>>> import numpy as np
>>> np.set_printoptions(precision=2, suppress=True, linewidth=120, floatmode="fixed")
>>> def rnd(a):
...     return np.round(a, 2) + 0
... 
>>> E = np.loadtxt("block18.csv", delimiter=",")
>>> rnd(E)
array([[ -3.78,  10.41,  -5.85,  20.85],
       [ -1.98,   8.02,  -4.57,  16.39],
       [ -0.94,   6.53,  -3.80,  13.51],
       [ -0.91,   6.49,  -3.77,  13.42],
       [ -0.45,   5.79,  -3.41,  12.02],
       [  1.13,   2.50,  -1.75,   4.82],
       [  1.15,   2.40,  -1.70,   4.58],
       [  1.18,   1.90,  -1.45,   3.33],
       [  1.17,   1.82,  -1.40,   3.11],
       [  0.73,   0.96,  -0.88,   1.00],
       [  0.60,   0.83,  -0.78,   0.75],
       [ -0.07,  -0.37,   0.37,  -0.09],
       [  0.44,  -2.25,   2.16,  -0.32],
       [  8.98, -13.91,  12.03,  -3.83],
       [ 18.82, -25.27,  21.07,  -9.02]])
>>> # looks like rank 3
>>> C = E[[3, 6]].astype(float)
>>> for _ in range(7):
...     z = np.linalg.norm(E[:, None] - C, axis=-1).argmin(axis=1)
...     C = np.array([E[z == j].mean(axis=0) for j in range(2)])
... 
>>> z
array([0, 0, 0, 0, 0, 1, 1, 1, 1, 1, 1, 1, 1, 1, 1])
>>> print(rnd(C))
[[-1.61  7.45 -4.28 15.24]
 [ 3.41 -3.14  2.77  0.43]]
>>> print(rnd(C[1] - C[0]))
[  5.02 -10.59   7.05 -14.80]
>>> np.bincount(z)
array([ 5, 10])
>>> dist = np.linalg.norm(E[:, None] - E[None], axis=-1)
>>> (dist + 1e9 * np.eye(15)).round(6).argmin(axis=1)
array([ 1,  2,  3,  2,  3,  6,  5,  8,  7, 10,  9, 10, 11, 12, 13])
>>> A = np.array([[-2, -3, -2], [-5, -5, 3], [0, 5, -1]])
>>> u, r1 = A[2], A[0]
>>> print(u @ r1)
-13
>>> pr = (u @ r1) / (u @ u) * u
>>> np.linalg.matrix_rank(np.outer(u, r1))
np.int64(1)
>>> print((r1 - pr) @ u)
0.0
>>> print(rnd(np.linalg.norm(u + r1) ** 2 + np.linalg.norm(u - r1) ** 2))
86.0
>>> r1 - pr
array([-2.00, -0.50, -2.50])
>>> t = np.radians(120)
>>> r_ = np.eye(3)
>>> r_[0, 0] = r_[2, 2] = np.cos(t)
>>> r_[0, 2], r_[2, 0] = -np.sin(t), np.sin(t)
>>> rnd(r_)
array([[-0.50,  0.00, -0.87],
       [ 0.00,  1.00,  0.00],
       [ 0.87,  0.00, -0.50]])
>>> A2 = A @ r_.T
>>> print(np.allclose(np.linalg.norm(A, axis=1), np.linalg.norm(A2, axis=1)))
True
>>> print(rnd(np.linalg.det(r_)), rnd(np.trace(r_)))
1.0 0.0
>>> rnd(np.linalg.svd(A, compute_uv=False)), rnd(np.linalg.svd(A2, compute_uv=False))
(array([9.11, 3.37, 2.77]), array([9.11, 3.37, 2.77]))
>>> rnd(np.linalg.norm(r_, axis=0))
array([1.00, 1.00, 1.00])
>>> r_[:, 1] @ r_[:, 0]
np.float64(0.0)
>>> rnd(np.linalg.svd(r_, compute_uv=False))
array([1.00, 1.00, 1.00])
>>> rnd(r_.T @ r_)
array([[1.00, 0.00, 0.00],
       [0.00, 1.00, 0.00],
       [0.00, 0.00, 1.00]])
>>> print(rnd(np.linalg.pinv(r_)))
[[-0.50  0.00  0.87]
 [ 0.00  1.00  0.00]
 [-0.87  0.00 -0.50]]
>>> A2 = np.linalg.inv(A)
>>> rnd(np.linalg.inv(A2))
array([[-2.00, -3.00, -2.00],
       [-5.00, -5.00,  3.00],
       [ 0.00,  5.00, -1.00]])
>>> rnd(A2)
array([[-0.12, -0.15, -0.22],
       [-0.06,  0.02,  0.19],
       [-0.29,  0.12, -0.06]])
>>> np.allclose(A2, A.T)
False
>>> print(rnd(A @ A2))
[[1.00 0.00 0.00]
 [0.00 1.00 0.00]
 [0.00 0.00 1.00]]
>>> rnd(np.linalg.det(A) * np.linalg.det(A2))
np.float64(1.0)
>>> print(rnd(np.linalg.slogdet(A)[0]))
1.0
>>> rnd(np.linalg.det(A))
np.float64(85.0)
>>> rnd(np.sort(np.abs(np.linalg.eigvals(A))))
array([3.03, 3.37, 8.34])
>>> u = np.array([4, 3]) + 0.5
>>> K = np.eye(2) - 2 * np.outer(u, u) / (u @ u)
>>> print(rnd(K))
[[-0.25 -0.97]
 [-0.97  0.25]]
>>> np.trace(K)
np.float64(0.0)
>>> np.allclose(K @ K.T, K.T @ K)
True
>>> np.linalg.determinant(K)
Traceback (most recent call last):
  File "<python-input-50>", line 1, in <module>
    np.linalg.determinant(K)
    ^^^^^^^^^^^^^^^^^^^^^
AttributeError: module 'numpy.linalg' has no attribute 'determinant'
>>> print(np.allclose(K, K.T))
True
>>> rnd((K + K.T) / 2)
array([[-0.25, -0.97],
       [-0.97,  0.25]])
>>> print(rnd(np.sort(np.abs(np.linalg.eigvals(K)))))
[1.00 1.00]
>>> print((K - K.T) / 2)
[[0.00 0.00]
 [0.00 0.00]]
>>> print(rnd(np.abs(np.linalg.eigvals(K)).max()))
1.0
>>> vals, V = np.linalg.eig(K)
>>> rnd(np.sort(np.linalg.eigvals(K.T)))
array([-1.00,  1.00])
>>> rnd(np.sort(np.linalg.eigvals(np.linalg.inv(K))))
array([-1.00,  1.00])
>>> rnd(vals)
array([-1.00,  1.00])
>>> rnd(np.sort(np.linalg.eigvals(K @ K)))
array([1.00, 1.00])
>>> np.prod(vals)
np.float64(-1.0)
>>> feats = np.load("a.npy")
>>> print(feats)
[[ 9  3  6 15]
 [ 3  1  2  5]
 [ 6  2  4 10]
 [15  5 10 25]]
>>> [round(float(x), 2) for x in np.linalg.svd(feats, compute_uv=False)[:3]]
[39.0, 0.0, 0.0]
>>> np.argsort(-np.linalg.norm(feats, axis=0).round(6), kind="stable")[:3]
array([3, 0, 2])
>>> rnd(np.linalg.norm(feats, 2) / np.linalg.norm(feats))
np.float64(1.0)
>>> U, sigma, Vh = np.linalg.svd(feats)
>>> V = Vh[:(sigma > 1e-8).sum()]
>>> rng = np.random.default_rng(163957)
>>> vec = feats[0] + 2 * feats[3] + rng.integers(2) * np.eye(4)[3]
>>> vec
array([39.00, 13.00, 26.00, 65.00])
>>> rnd(np.linalg.norm(vec - V.T @ V @ vec))
np.float64(0.0)
>>> print(rnd(np.diag(V.T @ V)))
[0.23 0.03 0.10 0.64]
>>> A2 = feats / np.sqrt((feats ** 2).mean(axis=1, keepdims=True))
>>> print(rnd(np.linalg.norm(A2, axis=1)))
[2.00 2.00 2.00 2.00]
>>> arr = np.array([[1.0, 0.0, 0.0], [0.0, 0.5, 0.5], [0.0, 0.0, 1.0]])
>>> rnd(np.sort(np.linalg.eigvals(arr).real))
array([0.50, 1.00, 1.00])
>>> (np.linalg.matrix_power((arr != 0) + (arr.T != 0) + np.eye(3), 3) > 0).astype(int)
array([[1, 0, 0],
       [0, 1, 1],
       [0, 1, 1]])
>>> arr @ arr
array([[1.00, 0.00, 0.00],
       [0.00, 0.25, 0.75],
       [0.00, 0.00, 1.00]])
>>> (arr != 0).astype(int)
array([[1, 0, 0],
       [0, 1, 1],
       [0, 0, 1]])
>>> z = rng.permutation(3)
>>> z
array([2, 1, 0])
>>> A2 = arr[z][:, z]
>>> np.trace(A2)
np.float64(2.5)
>>> np.allclose(A2, arr)
False
>>> rnd(np.linalg.det(A2)), rnd(np.linalg.det(arr[z]))
(np.float64(0.5), np.float64(-0.5))
>>> rnd(np.sort(np.abs(np.linalg.eigvals(A2))))
array([0.50, 1.00, 1.00])
>>> np.diag(A2)
array([1.00, 0.50, 1.00])
>>> A2
array([[1.00, 0.00, 0.00],
       [0.50, 0.50, 0.00],
       [0.00, 0.00, 1.00]])
>>> rnd(np.sort(np.abs(np.linalg.eigvals(arr)))[::-1])
array([1.00, 1.00, 0.50])
>>> arr.sum(axis=1)
array([1.00, 1.00, 1.00])
>>> arr @ np.ones(3)
array([1.00, 1.00, 1.00])
>>> print(rnd(np.linalg.matrix_power(arr, 2)))
[[1.00 0.00 0.00]
 [0.00 0.25 0.75]
 [0.00 0.00 1.00]]
>>> rnd(np.linalg.matrix_power(arr, 100))
array([[1.00, 0.00, 0.00],
       [0.00, 0.00, 1.00],
       [0.00, 0.00, 1.00]])
>>> pr = np.eye(3)[1]
>>> for _ in range(7):
...     pr = pr @ arr
...     print(pr.round(2))
... 
[0.00 0.50 0.50]
[0.00 0.25 0.75]
[0.00 0.12 0.88]
[0.00 0.06 0.94]
[0.00 0.03 0.97]
[0.00 0.02 0.98]
[0.00 0.01 0.99]
